% ipython --no-banner

In [1]: import numpy as np

In [2]: from numpy import linalg as LA

In [3]: np.set_printoptions(suppress=True, linewidth=100)

In [4]: mat = np.load("dump.npy")

In [5]: print(mat)
[[ -0.21 -10.71  17.92 -17.21  -1.63]
 [ -3.41   3.93 -29.59   6.59  20.05]
 [ -0.18 -11.73  18.43 -17.63  -1.62]
 [ -0.63   9.82   3.34 -19.1   10.74]
 [ -0.65 -11.36  18.84 -16.13  -1.81]
 [  1.08 -11.58  17.57 -19.41  -1.13]
 [ -1.14  11.36   2.09 -18.68  10.06]
 [ -3.23   6.34 -29.12   7.4   20.45]
 [ -3.14   4.75 -29.58   7.04  20.34]
 [  1.23 -11.04  16.47 -18.64  -2.46]
 [ -4.16   6.25 -28.12   8.03  19.02]
 [ -0.5  -11.83  17.21 -18.45  -0.25]
 [ -1.57 -11.49  16.92 -18.27  -2.07]
 [  0.95 -11.87  17.26 -19.67  -2.03]
 [ -2.06   4.93 -26.63   6.91  20.09]
 [ -0.05 -11.97  17.54 -16.91  -0.97]
 [ -1.72 -11.24  17.05 -18.05  -0.6 ]
 [ -3.22   4.34 -31.02   8.75  19.02]
 [ -3.09   4.14 -30.45   7.29  22.06]]

In [6]: Y = np.c_[mat[:, :1] @ np.array([[-2]]), np.array([-1, 1, -1, -1, 0, -1, -1, 0, 0, 1, -3, -2, -1, 1, 3, 1, 2, 1, -1])]

In [7]: print(Y)
[[ 0.42 -1.  ]
 [ 6.82  1.  ]
 [ 0.36 -1.  ]
 [ 1.26 -1.  ]
 [ 1.3   0.  ]
 [-2.16 -1.  ]
 [ 2.28 -1.  ]
 [ 6.46  0.  ]
 [ 6.28  0.  ]
 [-2.46  1.  ]
 [ 8.32 -3.  ]
 [ 1.   -2.  ]
 [ 3.14 -1.  ]
 [-1.9   1.  ]
 [ 4.12  3.  ]
 [ 0.1   1.  ]
 [ 3.44  2.  ]
 [ 6.44  1.  ]
 [ 6.18 -1.  ]]

In [8]: print(LA.matrix_rank(Y))
2

In [9]: print(np.round(LA.norm(Y - mat @ LA.lstsq(mat, Y)[0], axis=0), 2) + 0)
[0.   5.66]

In [10]: m1 = np.load("a.npy")

In [11]: print(m1)
[[3 0 0 0 0]
 [0 0 0 0 0]
 [0 0 2 0 0]
 [0 0 0 0 0]
 [0 0 0 0 1]]

In [12]: left, s, vt = LA.svd(m1)

In [13]: print(s)
[3. 2. 1. 0. 0.]

In [14]: Y = left[:, :3] @ np.diag(s[:3]) @ vt[:3]

In [15]: print(LA.matrix_rank(Y))
3

In [16]: print(np.round(LA.norm(m1 - Y, 2), 2), s[3])
0.0 0.0

In [17]: print(round(float(LA.norm(m1, 2) / LA.norm(m1)), 2))
0.8

In [18]: print(LA.cond(m1) > 100)
True

In [19]: print(LA.matrix_rank(m1, rtol=0.1))
3

In [20]: Ac = mat - mat.mean(axis=1)
---------------------------------------------------------------------------
ValueError                                Traceback (most recent call last)
Cell In[20], line 1
----> 1 Ac = mat - mat.mean(axis=1)

ValueError: operands could not be broadcast together with shapes (19,5) (19,) 

In [21]: Ac = mat - mat.mean(axis=0)

In [22]: left, s, vt = LA.svd(Ac, full_matrices=False)

In [23]: print(np.round(s ** 2 / (s ** 2).sum(), 2) + 0)
[0.95 0.04 0.   0.   0.  ]

In [24]: print(np.round(np.abs(vt[-1]), 2))
[0.87 0.12 0.27 0.36 0.18]

In [25]: print(np.abs(left[:, 0]).argmax())
17

In [26]: print(np.round(Ac.mean(axis=0), 2) + 0)
[0. 0. 0. 0. 0.]

In [27]: print(np.abs(vt[0]).argmax())
2

In [28]: print(m1.sum(axis=1))
[3 0 2 0 1]

In [29]: print(np.diff(m1, axis=0))
[[-3  0  0  0  0]
 [ 0  0  2  0  0]
 [ 0  0 -2  0  0]
 [ 0  0  0  0  1]]

In [30]: print(np.abs(m1).max())
3

In [31]: print(np.round(LA.norm(m1), 2))
3.74

In [32]: K = np.loadtxt("x.csv", delimiter=",")

In [33]: print(K)
[[-0.2   1.84 -0.21  1.77]
 [-0.25  2.29  0.49  2.39]
 [ 0.19  2.33 -0.01  2.47]
 [ 0.2   1.74 -0.25  1.63]
 [ 0.4   2.17 -0.01  1.84]
 [-0.03  1.89 -0.05  2.31]
 [ 0.48  2.18 -0.12  2.1 ]
 [-0.17  2.38 -0.06  1.43]
 [ 0.11  1.54  1.79 -3.06]
 [ 0.45  2.6   2.15 -2.75]
 [ 0.43  1.93  2.38 -3.16]
 [ 0.3   1.83  2.15 -2.95]
 [-0.14  1.87  2.26 -3.58]
 [ 0.47  2.14  1.73 -3.04]
 [-0.17  1.62  1.77 -3.08]
 [-0.05  2.39  0.92 -3.09]
 [ 0.   -1.19  2.74 -1.18]
 [ 0.18 -1.22  2.89 -0.64]
 [-0.22 -0.82  3.02 -1.38]
 [ 0.11 -1.41  2.52 -0.64]
 [-0.41 -1.16  2.82 -0.79]
 [ 0.   -0.53  3.13 -0.48]
 [ 0.25 -1.03  3.61 -0.92]
 [-0.37 -1.34  3.21 -0.92]]

In [34]: dist = LA.norm(K[:, None] - K[None], axis=-1)

In [35]: print(dist.mean(axis=1).argmax())
2

In [36]: print(np.flatnonzero(dist[12] < dist.mean() / 2))
[ 8  9 10 11 12 13 14 15]

In [37]: print(dist[12].round(6).argsort(kind="stable")[:4])
[12 10 14 11]

In [38]: print(dist.shape)
(24, 24)

In [39]: print(dist[:5, :5].round(2))
[[0.   1.04 0.96 0.44 0.72]
 [1.04 0.   0.67 1.28 0.99]
 [0.96 0.67 0.   1.05 0.68]
 [0.44 1.28 1.05 0.   0.57]
 [0.72 0.99 0.68 0.57 0.  ]]

In [40]: print(LA.matrix_rank(dist ** 2))
6

In [41]: print(np.unravel_index(dist.round(6).argmax(), dist.shape))
(np.int64(2), np.int64(12))

In [42]: Y = np.array([[-1, -2, 5], [-4, 4, -4], [-2, 4, 1], [4, 5, -2]])

In [43]: print(np.round(np.einsum("ij->j", K), 2))
[  1.56  24.04  38.87 -15.72]

In [44]: print(np.vstack([K, Y.T]).shape)
(27, 4)

In [45]: rng = np.random.default_rng(7897)

In [46]: z = rng.permutation(4)

In [47]: Y = K[:, z] * rng.choice([-1, 1], 4)

In [48]: print(Y)
[[ 0.2   1.77  1.84  0.21]
 [ 0.25  2.39  2.29 -0.49]
 [-0.19  2.47  2.33  0.01]
 [-0.2   1.63  1.74  0.25]
 [-0.4   1.84  2.17  0.01]
 [ 0.03  2.31  1.89  0.05]
 [-0.48  2.1   2.18  0.12]
 [ 0.17  1.43  2.38  0.06]
 [-0.11 -3.06  1.54 -1.79]
 [-0.45 -2.75  2.6  -2.15]
 [-0.43 -3.16  1.93 -2.38]
 [-0.3  -2.95  1.83 -2.15]
 [ 0.14 -3.58  1.87 -2.26]
 [-0.47 -3.04  2.14 -1.73]
 [ 0.17 -3.08  1.62 -1.77]
 [ 0.05 -3.09  2.39 -0.92]
 [-0.   -1.18 -1.19 -2.74]
 [-0.18 -0.64 -1.22 -2.89]
 [ 0.22 -1.38 -0.82 -3.02]
 [-0.11 -0.64 -1.41 -2.52]
 [ 0.41 -0.79 -1.16 -2.82]
 [-0.   -0.48 -0.53 -3.13]
 [-0.25 -0.92 -1.03 -3.61]
 [ 0.37 -0.92 -1.34 -3.21]]

In [49]: left, _, vt = LA.svd(K.T @ Y)

In [50]: print(z)
[0 3 1 2]

In [51]: print(np.round(LA.lstsq(K, Y)[0], 2) + 0)
[[-1.  0.  0.  0.]
 [ 0.  0.  1.  0.]
 [ 0.  0.  0. -1.]
 [ 0.  1.  0.  0.]]

In [52]: C = np.array([[2, -2, 2, 1, 0], [-1, -2, -1, 0, 1], [-1, -1, -2, 2, -2]])

In [53]: arr = rng.normal(size=(21, 3)) @ C + np.array([1, 1, 0, 2, 2])

In [54]: print(arr.round(2))
[[-0.14 -1.66 -1.07  1.91  3.46]
 [-1.45 -3.66 -3.71  4.69  1.01]
 [-2.81  7.9  -2.79 -2.63  3.69]
 [-0.64  0.19 -0.75 -0.34  5.19]
 [ 0.6   7.81  1.23 -2.8   4.2 ]
 [-2.3   1.96 -3.86  1.95  1.29]
 [-0.96  6.54 -0.29 -3.2   5.26]
 [ 2.92 -3.59  2.34  2.48  4.02]
 [ 2.29  5.55  3.06 -2.17  4.78]
 [-0.27  0.29 -2.27  3.87 -0.02]
 [ 1.2  -0.11 -0.3   3.34  0.96]
 [-2.01  6.69 -1.89 -2.38  4.1 ]
 [ 2.8  -4.41  0.33  6.68 -0.71]
 [ 1.79  7.62  1.69 -0.81  1.95]
 [ 2.15 -2.89  1.21  2.88  3.1 ]
 [ 3.86  3.64  5.08 -2.3   6.09]
 [ 1.45 -1.61  0.95  1.5   4.05]
 [ 3.52  2.96  2.68  2.17  0.94]
 [ 1.24  1.97  1.49 -0.79  4.93]
 [ 0.05  4.7  -1.41  2.05 -0.13]
 [ 0.13  3.42  0.34 -1.32  4.71]]

In [55]: blk = np.stack([K, -2 * K, K[::-1]])

In [56]: print(LA.matrix_rank(blk))
[4 4 4]

In [57]: print((blk @ K.T).shape)
(3, 24, 24)

In [58]: print(blk.shape)
(3, 24, 4)

In [59]: print(np.round(LA.norm(blk, axis=(1, 2)), 2))
[17.3  34.61 17.3 ]

In [60]: left, s, vt = LA.svd(arr)

In [61]: print(np.argmax(s[:-1] / (s[1:] + 1e-6)) + 1)
4

In [62]: Y = left[:, :4] @ np.diag(s[:4]) @ vt[:4]

In [63]: print(np.round(LA.norm(arr - Y, 2), 2), np.round(s[4], 2))
0.0 0.0

In [64]: gram = np.cov(arr, rowvar=False)

In [65]: print(np.round(arr.std(axis=0), 2))
[1.88 3.99 2.25 2.75 2.  ]

In [66]: print(np.argwhere(np.triu(np.abs(np.corrcoef(arr.T)) > 0.8, 1)))
[[0 2]
 [1 3]]

In [67]: print(np.round(np.corrcoef(arr[:, 2], arr[:, 4])[0, 1], 2))
0.43

In [68]: vec = np.array([-2, -1, 3, -3, -2])

In [69]: a = np.maximum(arr @ vec, 0)

In [70]: print(a)
[0. 0. 0. 0. 0. 0. 0. 0. 0. 0. 0. 0. 0. 0. 0. 0. 0. 0. 0. 0. 0.]

In [71]: W0 = np.array([[1.0, 0.7, 0.49], [0.7, 1.0, 0.7], [0.49, 0.7, 1.0]])

In [72]: f = np.array([4, 2, 3])

In [73]: Y = W0 + np.outer(f, np.eye(3)[0])

In [74]: print(LA.matrix_rank(Y - W0))
1

In [75]: print(Y)
[[5.   0.7  0.49]
 [2.7  1.   0.7 ]
 [3.49 0.7  1.  ]]

In [76]: rank = LA.matrix_rank(arr)

In [77]: print(rank)
4

In [78]: ns = LA.svd(arr)[2][rank:].T

In [79]: print(np.round(arr @ ns, 2) + 0)
[[0.]
 [0.]
 [0.]
 [0.]
 [0.]
 [0.]
 [0.]
 [0.]
 [0.]
 [0.]
 [0.]
 [0.]
 [0.]
 [0.]
 [0.]
 [0.]
 [0.]
 [0.]
 [0.]
 [0.]
 [0.]]

In [80]: print(ns.shape)
(5, 1)

In [81]: print(np.round(ns[:, 0] / ns[np.abs(ns[:, 0]).round(6).argmax(), 0], 2))
[ 1.   -0.08 -0.86 -0.43 -0.03]

In [82]: print(np.round(ns @ ns.T, 2) + 0)
[[ 0.51 -0.04 -0.45 -0.22 -0.01]
 [-0.04  0.    0.04  0.02  0.  ]
 [-0.45  0.04  0.39  0.19  0.01]
 [-0.22  0.02  0.19  0.1   0.01]
 [-0.01  0.    0.01  0.01  0.  ]]

In [83]: X = np.array([[2, 0, 3, 1, 2, 1],
    ...:     [0, 1, 3, 3, 2, 2],
    ...:     [3, 1, 1, 3, 1, 2],
    ...:     [3, 0, 2, 3, 1, 3],
    ...:     [2, 0, 3, 0, 3, 2],
    ...:     [0, 3, 0, 1, 0, 0]])

In [84]: print(X)
[[2 0 3 1 2 1]
 [0 1 3 3 2 2]
 [3 1 1 3 1 2]
 [3 0 2 3 1 3]
 [2 0 3 0 3 2]
 [0 3 0 1 0 0]]

In [85]: gram = X.T @ X

In [86]: print(np.round(LA.svd(X, compute_uv=False) ** 2, 2))
[107.24  15.91   9.95   4.73   0.92   0.26]

In [87]: print(LA.matrix_rank(gram))
6

In [88]: print(gram)
[[26  3 21 20 16 21]
 [ 3 11  4  9  3  4]
 [21  4 32 21 24 23]
 [20  9 21 29 14 22]
 [16  3 24 14 19 17]
 [21  4 23 22 17 22]]

In [89]: Y = X / np.sqrt((X ** 2).mean(axis=1, keepdims=True))

In [90]: print(np.round(LA.norm(Y, axis=1), 2))
[2.45 2.45 2.45 2.45 2.45 2.45]

In [91]: print(LA.matrix_rank(X - X.mean(axis=1, keepdims=True)))
5

In [92]: print(np.round(X - X.mean(axis=1, keepdims=True), 2))
[[ 0.5  -1.5   1.5  -0.5   0.5  -0.5 ]
 [-1.83 -0.83  1.17  1.17  0.17  0.17]
 [ 1.17 -0.83 -0.83  1.17 -0.83  0.17]
 [ 1.   -2.    0.    1.   -1.    1.  ]
 [ 0.33 -1.67  1.33 -1.67  1.33  0.33]
 [-0.67  2.33 -0.67  0.33 -0.67 -0.67]]

In [93]: left, s, vt = LA.svd(X, full_matrices=False)

In [94]: print(np.abs(left[:, 0]).round(6).argmax())
3

In [95]: print(np.round(left.T @ X @ vt.T, 2) + 0)
[[10.36  0.    0.    0.    0.    0.  ]
 [ 0.    3.99  0.    0.    0.    0.  ]
 [ 0.    0.    3.15  0.    0.    0.  ]
 [ 0.    0.    0.    2.17  0.    0.  ]
 [ 0.    0.    0.    0.    0.96  0.  ]
 [ 0.    0.    0.    0.    0.    0.51]]

In [96]: print(np.round(left.T @ left, 2) + 0)
[[1. 0. 0. 0. 0. 0.]
 [0. 1. 0. 0. 0. 0.]
 [0. 0. 1. 0. 0. 0.]
 [0. 0. 0. 1. 0. 0.]
 [0. 0. 0. 0. 1. 0.]
 [0. 0. 0. 0. 0. 1.]]

In [97]: print(np.round(s / s[0], 2))
[1.   0.39 0.3  0.21 0.09 0.05]

In [98]: print(np.round(np.sqrt((s ** 2).sum()), 2), round(LA.norm(X), 2))
11.79 11.79

In [99]: def softmax(z):
    ...:     e = np.exp(z - z.max(axis=-1, keepdims=True))
    ...:     return e / e.sum(axis=-1, keepdims=True)
    ...: 

In [100]: print(np.round(softmax(X[2] + 2), 2))
[0.36 0.05 0.05 0.36 0.05 0.13]

In [101]: print(np.round(softmax(X).sum(axis=1), 2))
[1. 1. 1. 1. 1. 1.]

In [102]: print(np.round(softmax(10 * X[2]), 2) + 0)
[0.5 0.  0.  0.5 0.  0. ]

In [103]: att = X @ X.T / np.sqrt(6)

In [104]: print(np.round(softmax(att)[2] @ X, 2))
[2.91 0.32 1.75 2.96 1.05 2.66]

In [105]: print(np.round(softmax(att + np.triu(np.full(att.shape, -np.inf), 1)), 2))
[[1.   0.   0.   0.   0.   0.  ]
 [0.02 0.98 0.   0.   0.   0.  ]
 [0.02 0.08 0.9  0.   0.   0.  ]
 [0.01 0.02 0.11 0.86 0.   0.  ]
 [0.1  0.04 0.01 0.1  0.75 0.  ]
 [0.02 0.13 0.13 0.04 0.01 0.67]]

In [106]: print(softmax(att).round(6).argmax(axis=1))
[4 1 3 3 4 5]

In [107]: print(np.round(softmax(att), 2) + 0)
[[0.17 0.12 0.05 0.26 0.4  0.  ]
 [0.02 0.77 0.03 0.15 0.03 0.  ]
 [0.01 0.03 0.29 0.67 0.01 0.  ]
 [0.01 0.02 0.11 0.85 0.01 0.  ]
 [0.1  0.04 0.01 0.1  0.75 0.  ]
 [0.02 0.13 0.13 0.04 0.01 0.67]]

In [108]: vec = np.array([1, 0, 0, 1, 1, 1])

In [109]: y = X @ vec

In [110]: print(y)
[ 6  7  9 10  7  1]

In [111]: print(np.round(LA.solve(X, -1 * y), 2))
[-1.  0.  0. -1. -1. -1.]

In [112]: print(np.round(LA.solve(X, y), 2))
[1. 0. 0. 1. 1. 1.]

In [113]: J = np.load("data.npy")

In [114]: print(J)
[[-6  7  0  0  0  3]
 [ 0  6  0  0  0  0]
 [-6  0 -2  0  0  0]]

In [115]: print(J.shape)
(3, 6)

In [116]: print(J - J[0])
[[ 0  0  0  0  0  0]
 [ 6 -1  0  0  0 -3]
 [ 0 -7 -2  0  0 -3]]

In [117]: print(np.unravel_index(np.abs(J).argmax(), J.shape))
(np.int64(0), np.int64(1))

In [118]: J[:, 6]
---------------------------------------------------------------------------
IndexError                                Traceback (most recent call last)
Cell In[118], line 1
----> 1 J[:, 6]

IndexError: index 6 is out of bounds for axis 1 with size 6

In [119]: print(J.sum(axis=0))
[-12  13  -2   0   0   3]

In [120]: print(LA.matrix_rank(J))
3

In [121]: print(np.round(J.mean(axis=0), 2))
[-4.    4.33 -0.67  0.    0.    1.  ]
